In [1]: import numpy as np

In [2]: import numpy.linalg as la

In [3]: np.set_printoptions(suppress=True, linewidth=100)

In [4]: mat = np.load("sample6.npy")

In [5]: print(mat)
[[ 0  0  2  1]
 [ 0  0  3 -3]
 [ 0  0  0  2]
 [ 0  0  0  0]]

In [6]: # rank 2

In [7]: la.lstsq(mat[:-1].T, mat[-1])[2]
Out[7]: np.int32(2)

In [8]: np.unique(mat.round(6), axis=0).shape
Out[8]: (4, 4)

In [9]: np.allclose(mat[:-1].T @ la.lstsq(mat[:-1].T, mat[-1])[0], mat[-1])
Out[9]: True

In [10]: np.round(mat @ la.pinv(mat) @ mat, 2) + 0
Out[10]: 
array([[ 0.,  0.,  2.,  1.],
       [ 0.,  0.,  3., -3.],
       [ 0.,  0.,  0.,  2.],
       [ 0.,  0.,  0.,  0.]])

In [11]: w1 = np.array([[4, 4, 5, 4, 1, 5],
    ...:     [5, 3, 5, 5, 1, 4],
    ...:     [5, 3, 0, 1, 4, 0],
    ...:     [0, 5, 0, 1, 0, 4]])

In [12]: beta = np.array([-2, -2, 1, 0, -2, 0])

In [13]: hid = np.maximum(mat @ w1 + beta, 0)

In [14]: print((hid > 0).mean(axis=0))
[0.5 0.5 1.  0.5 0.5 0.5]

In [15]: la.matrix_rank(hid)
Out[15]: np.int64(4)

In [16]: (hid > 0).astype(int)
Out[16]: 
array([[1, 1, 1, 1, 1, 1],
       [1, 0, 1, 0, 1, 0],
       [0, 1, 1, 1, 0, 1],
       [0, 0, 1, 0, 0, 0]])

In [17]: basis = np.array([[1, 5], [4, 2], [0, 5], [0, 2], [1, 4], [1, 5]])

In [18]: print(w1 @ basis)
[[26 90]
 [22 90]
 [21 49]
 [24 32]]

In [19]: la.matrix_power(mat - np.diag(np.diag(mat)), 4)
Out[19]: 
array([[0, 0, 0, 0],
       [0, 0, 0, 0],
       [0, 0, 0, 0],
       [0, 0, 0, 0]])

In [20]: np.round(np.sort(la.eigvals(mat)), 2)
Out[20]: array([0., 0., 0., 0.])

In [21]: U, sigma, Vt = la.svd(mat)

In [22]: np.argmax(sigma[:-1] / (sigma[1:] + 1e-6)) + 1
Out[22]: np.int64(2)

In [23]: M2 = U[:, :2] @ np.diag(sigma[:2]) @ Vt[:2]

In [24]: M2.round(2) + 0
Out[24]: 
array([[ 0.,  0.,  2.,  1.],
       [ 0.,  0.,  3., -3.],
       [ 0.,  0.,  0.,  2.],
       [ 0.,  0.,  0.,  0.]])

In [25]: la.matrix_rank(mat, rtol=0.05)
Out[25]: np.int64(2)

In [26]: la.matrix_rank(M2)
Out[26]: np.int64(2)

In [27]: print(la.norm(mat, axis=1).argmax())
1

In [28]: np.round(la.norm(mat[0], 1), 2), np.round(la.norm(mat[0], np.inf), 2)
Out[28]: (np.float64(3.0), np.float64(2.0))

In [29]: np.round(la.norm(mat, "nuc"), 2)
Out[29]: np.float64(7.08)

In [30]: print(mat[0] @ mat[1])
3

In [31]: np.round(la.norm(mat, axis=1), 2)
Out[31]: array([2.24, 4.24, 2.  , 0.  ])

In [32]: print(np.round(la.norm(mat) ** 2 / la.norm(mat, 2) ** 2, 2))
1.32

In [33]: F = np.load("dump.npy")

In [34]: F.round(2)
Out[34]: 
array([[-3.  , -3.68, -0.94,  1.25],
       [ 2.62, -1.97,  2.76,  2.58],
       [-0.37,  2.17, -1.9 ,  4.07],
       [-3.  ,  1.69,  3.59,  0.5 ]])

In [35]: M2 = la.inv(F)

In [36]: print(np.round(la.inv(M2), 2))
[[-3.   -3.68 -0.94  1.25]
 [ 2.62 -1.97  2.76  2.58]
 [-0.37  2.17 -1.9   4.07]
 [-3.    1.69  3.59  0.5 ]]

In [37]: (np.abs(M2) > 1e-9).astype(int)
Out[37]: 
array([[1, 1, 1, 1],
       [1, 1, 1, 1],
       [1, 1, 1, 1],
       [1, 1, 1, 1]])

In [38]: np.round(F @ M2, 2) + 0
Out[38]: 
array([[1., 0., 0., 0.],
       [0., 1., 0., 0.],
       [0., 0., 1., 0.],
       [0., 0., 0., 1.]])

In [39]: print(round(la.cond(F), 2))
1.0

In [40]: print(M2.round(2))
[[-0.12  0.1  -0.01 -0.12]
 [-0.15 -0.08  0.09  0.07]
 [-0.04  0.11 -0.08  0.14]
 [ 0.05  0.1   0.16  0.02]]

In [41]: x = np.array([0, -1, 6, 6])

In [42]: target = F @ x

In [43]: beta, lr = np.zeros(4), 1 / la.norm(F, 2) ** 2

In [44]: for i in range(8):
    ...:     beta -= lr * F.T @ (F @ beta - target)
    ...:     if i % 2 == 0: print(i, round(la.norm(F @ beta - target), 2))
    ...: 
0 0.0
2 0.0
4 0.0
6 0.0

In [45]: print(np.round(la.cond(F), 2))
1.0

In [46]: print(beta.round(2) + 0)
[ 0. -1.  6.  6.]

In [47]: A = np.loadtxt("w.csv", delimiter=",")

In [48]: A.round(2)
Out[48]: 
array([[ 0.42,  3.88, -0.76,  1.54,  1.89],
       [ 0.09, -0.08,  3.46,  0.87,  1.  ],
       [ 2.72, -1.93, -1.35,  2.57,  1.71],
       [ 2.72,  1.02,  1.18, -0.62, -2.6 ]])

In [49]: gram = A.T @ A

In [50]: np.round(np.diag(gram), 2)
Out[50]: array([14.96, 19.83, 15.76, 10.12, 14.28])

In [51]: np.allclose(gram, gram.T)
Out[51]: True

In [52]: m1 = np.load("arr.npy")

In [53]: m1
Out[53]: 
array([[ 0.1 ,  0.08,  0.09,  0.08],
       [ 1.04,  0.99,  1.  ,  0.98],
       [-1.69, -1.68, -1.68, -1.67],
       [ 0.35,  0.31,  0.3 ,  0.37],
       [ 0.05,  0.08,  0.04,  0.05],
       [-0.24, -0.2 , -0.24, -0.25],
       [ 0.83,  0.83,  0.84,  0.84],
       [-1.59, -1.59, -1.6 , -1.59],
       [ 0.19,  0.2 ,  0.21,  0.2 ],
       [-1.23, -1.21, -1.21, -1.22],
       [-1.49, -1.48, -1.49, -1.5 ]])

In [54]: round(float(la.norm(m1) ** 2 / la.norm(m1, 2) ** 2), 2)
Out[54]: 1.0

In [55]: round(float(la.norm(m1, 1)), 2), np.round(la.norm(m1, np.inf), 2)
Out[55]: (8.8, np.float64(6.72))

In [56]: la.norm(m1, axis=1).argmax()
Out[56]: np.int64(2)

In [57]: np.round(la.norm(m1[1], 1), 2), round(la.norm(m1[1], np.inf), 2)
Out[57]: (np.float64(4.01), np.float64(1.04))

In [58]: np.round(m1[1] @ m1[2], 2)
Out[58]: np.float64(-6.74)

In [59]: np.round(la.norm(m1, axis=1), 2)
Out[59]: array([0.18, 2.01, 3.36, 0.67, 0.11, 0.47, 1.67, 3.19, 0.4 , 2.44, 2.98])

In [60]: round(la.norm(m1, "nuc"), 2)
Out[60]: np.float64(6.78)

In [61]: gram = np.cov(m1, rowvar=False)

In [62]: np.median(m1, axis=0)
Out[62]: array([0.05, 0.08, 0.04, 0.05])

In [63]: round(np.corrcoef(m1[:, 1], m1[:, 2])[0, 1], 2)
Out[63]: np.float64(1.0)

In [64]: np.round(m1.std(axis=0), 2)
Out[64]: array([0.95, 0.94, 0.94, 0.94])

In [65]: np.argsort(-m1.std(axis=0).round(6), kind="stable")
Out[65]: array([0, 3, 2, 1])

In [66]: gram.round(2)
Out[66]: 
array([[0.99, 0.98, 0.98, 0.98],
       [0.98, 0.96, 0.97, 0.97],
       [0.98, 0.97, 0.97, 0.97],
       [0.98, 0.97, 0.97, 0.97]])

In [67]: np.round(np.corrcoef(m1.T), 2)
Out[67]: 
array([[1., 1., 1., 1.],
       [1., 1., 1., 1.],
       [1., 1., 1., 1.],
       [1., 1., 1., 1.]])

In [68]: Xc = m1 - m1.mean(axis=0)

In [69]: vecs = la.svd(Xc)[2][:1]

In [70]: M2 = Xc - Xc @ vecs.T @ vecs

In [71]: round(float(la.norm(M2) / la.norm(Xc)), 2)
Out[71]: 0.01

In [72]: la.norm(M2, axis=1).round(6).argmax()
Out[72]: np.int64(3)

In [73]: M = np.loadtxt("out17.csv", delimiter=",")

In [74]: M.round(2)
Out[74]: 
array([[ 0.89, -0.32,  0.32],
       [-0.32,  0.05,  0.95],
       [ 0.32,  0.95,  0.05]])

In [75]: # symmetric

In [76]: f = np.array([-2, -2, 2])

In [77]: np.round(np.correlate(M[0], M[1], "full"), 2)
Out[77]: array([ 0.85, -0.25,  0.  ,  0.12, -0.1 ])

In [78]: np.round(np.polyval(f, M[0]), 2)
Out[78]: array([-1.39,  2.43,  1.17])

In [79]: print(np.round(np.convolve(M[0], f), 2))
[-1.79 -1.16  1.79 -1.26  0.63]

In [80]: np.round(np.cross(M[0, :3], M[1, :3]), 2)
Out[80]: array([-0.32, -0.95, -0.05])

In [81]: print(np.round(np.array([np.convolve(row, f, "same") for row in M]), 2))
[[-1.16  1.79 -1.26]
 [ 0.53 -2.63 -1.79]
 [-2.53 -1.37  1.79]]

In [82]: th = np.radians(135)

In [83]: Rm = np.eye(5)

In [84]: Rm[2, 2] = Rm[0, 0] = np.cos(th)

In [85]: Rm[2, 0], Rm[0, 2] = -np.sin(th), np.sin(th)

In [86]: Rm.round(2)
Out[86]: 
array([[-0.71,  0.  ,  0.71,  0.  ,  0.  ],
       [ 0.  ,  1.  ,  0.  ,  0.  ,  0.  ],
       [-0.71,  0.  , -0.71,  0.  ,  0.  ],
       [ 0.  ,  0.  ,  0.  ,  1.  ,  0.  ],
       [ 0.  ,  0.  ,  0.  ,  0.  ,  1.  ]])

In [87]: M2 = A @ Rm.T

In [88]: np.allclose(la.norm(A, axis=1), la.norm(M2, axis=1))
Out[88]: True

In [89]: np.allclose(A @ A.T, M2 @ M2.T)
Out[89]: True

In [90]: np.round(la.svd(A, compute_uv=False), 2), np.round(la.svd(M2, compute_uv=False), 2)
Out[90]: (array([5.  , 4.5 , 4.05, 3.64]), array([5.  , 4.5 , 4.05, 3.65]))

In [91]: print(M2.round(2))
[[-0.83  3.88  0.24  1.54  1.89]
 [ 2.38 -0.08 -2.51  0.87  1.  ]
 [-2.88 -1.93 -0.97  2.57  1.71]
 [-1.09  1.02 -2.76 -0.62 -2.6 ]]

In [92]: t3 = np.stack([M2, 5 * M2, M2[::-1]])

In [93]: print(la.matrix_rank(t3))
[4 4 4]

In [94]: (t3 @ M2.T).shape
Out[94]: (3, 4, 4)

In [95]: print(la.matrix_rank(t3.reshape(3, -1)))
2

In [96]: X = np.load("block19.npy")

In [97]: print(X)
[[ 1. -3.  0.  0.]
 [-3.  0. -3.  0.]
 [ 0. -3.  2. -3.]
 [ 0.  0. -3. -3.]]

In [98]: # symmetric, so the eigenvalues are real

In [99]: Q = X.astype(float).copy()

In [100]: for j in range(4):
     ...:     Q[:, j] -= Q[:, :j] @ (Q[:, :j].T @ Q[:, j])
     ...:     Q[:, j] /= la.norm(Q[:, j])
     ...: 

In [101]: np.round(Q.T @ X, 2) + 0
Out[101]: 
array([[ 3.16, -0.95,  2.85,  0.  ],
       [ 0.  ,  4.14, -0.8 ,  2.18],
       [ 0.  ,  0.  ,  3.64,  1.3 ],
       [ 0.  ,  0.  ,  0.  ,  3.4 ]])

In [102]: Q.round(2)
Out[102]: 
array([[ 0.32, -0.65, -0.39,  0.57],
       [-0.95, -0.22, -0.13,  0.19],
       [ 0.  , -0.73,  0.39, -0.57],
       [ 0.  ,  0.  , -0.82, -0.57]])

In [103]: K = np.loadtxt("layer0.csv", delimiter=",")

In [104]: print(K.round(2))
[[-1.11  0.21 -3.54]
 [-1.09  0.18 -3.45]
 [-0.92 -0.15 -2.63]
 [-0.73 -0.46 -1.73]
 [-0.71 -0.47 -1.64]
 [-0.65 -0.5  -1.44]
 [-0.52 -0.47 -1.1 ]
 [-0.51 -0.46 -1.08]
 [ 0.58  0.57  1.18]
 [ 0.77  0.74  1.56]
 [ 1.39  1.3   2.87]
 [ 2.65  2.33  5.63]
 [ 2.68  2.35  5.7 ]
 [11.61  7.89 26.93]
 [15.83 10.04 37.44]
 [16.52 10.37 39.19]]

In [105]: # looks like rank 2

In [106]: r = la.matrix_rank(K)

In [107]: r
Out[107]: np.int64(2)

In [108]: null = la.svd(K)[2][r:].T

In [109]: print(np.round(null[:, 0] / null[np.abs(null[:, 0]).round(6).argmax(), 0], 2))
[ 1.   -0.33 -0.33]

In [110]: np.allclose(K @ null, 0)
Out[110]: True

In [111]: la.matrix_rank(K.T @ K), la.matrix_rank(K @ K.T)
Out[111]: (np.int64(2), np.int64(2))

In [112]: null.shape
Out[112]: (3, 1)

In [113]: [int(la.matrix_rank(np.delete(K, i, axis=0))) for i in range(16)]
Out[113]: [2, 2, 2, 2, 2, 2, 2, 2, 2, 2, 2, 2, 2, 2, 2, 2]

In [114]: print(np.round(K @ null, 2) + 0)
[[0.]
 [0.]
 [0.]
 [0.]
 [0.]
 [0.]
 [0.]
 [0.]
 [0.]
 [0.]
 [0.]
 [0.]
 [0.]
 [0.]
 [0.]
 [0.]]

In [115]: M2 = K / np.sqrt((K ** 2).mean(axis=1, keepdims=True))

In [116]: M2[7].round(2)
Out[116]: array([-0.7 , -0.63, -1.46])

In [117]: la.matrix_rank(M2) == la.matrix_rank(K)
Out[117]: np.True_

In [118]: gram = np.cov(K, rowvar=False)

In [119]: np.round(la.eigvalsh(gram)[::-1], 2) + 0
Out[119]: array([257.84,   0.2 ,   0.  ])

In [120]: np.round(np.polyfit(K[:, 1], K[:, 0], 1), 2)
Out[120]: array([ 1.59, -0.47])

In [121]: print(np.argwhere(np.triu(np.abs(np.corrcoef(K.T)) > 0.8, 1)))
[[0 1]
 [0 2]
 [1 2]]

In [122]: gram.round(2)
Out[122]: 
array([[ 36.63,  22.83,  87.06],
       [ 22.83,  14.36,  54.13],
       [ 87.06,  54.13, 207.05]])

In [123]: feats = np.loadtxt("x.csv", delimiter=",")

In [124]: feats
Out[124]: 
array([[ -2.52,   2.88,   1.25,  -1.29],
       [ -7.49,  -4.08,   1.12,   2.01],
       [  2.19,  -8.71,  -5.9 ,   3.43],
       [ 11.71,  -0.81,  -6.18,  -7.76],
       [ -2.7 ,   4.22,  -2.01,  -5.94],
       [  3.54,  -6.  , -11.73,  -1.48],
       [  4.79,   5.75,  -3.05,   5.09],
       [ -4.48,   1.58,   8.39,  -1.94],
       [  9.33,  -0.39,   1.34,  -1.25],
       [ -7.84,   3.34,   5.06,  -0.06],
       [  9.23, -15.78,   3.81,  12.75],
       [ -4.26,   3.01,   1.84,  -2.29],
       [ -3.5 ,   9.85,   1.6 ,  -7.78],
       [ 14.9 ,  14.11,  -4.02,  -7.42],
       [ 25.26,   0.47,  -8.45,  -5.  ],
       [  0.89,   2.89,   3.84,  -3.47],
       [  0.39, -16.52,  -4.18,   1.09],
       [  5.92, -11.43,   4.26,  13.42],
       [  5.64,  -2.37,   0.88,   2.91],
       [  7.22,  -4.98,   0.74,   0.69],
       [  4.39,  -2.93,   3.91,   5.02],
       [ -0.66,  -2.39,   1.54,   6.72],
       [  0.68,   4.27,   7.19,   2.76],
       [-10.08,   0.  ,   8.62,   8.4 ]])

In [125]: Xc = (m1 - m1.mean(axis=0)) / m1.std(axis=0)

In [126]: np.argwhere(np.abs(Xc) > 2)
Out[126]: array([], shape=(0, 2), dtype=int64)

In [127]: beta = la.lstsq(np.delete(Xc, 2, axis=1), Xc[:, 2])[0]

In [128]: print(np.abs(beta).argmax())
1

In [129]: beta.round(2)
Out[129]: array([0.35, 0.54, 0.11])
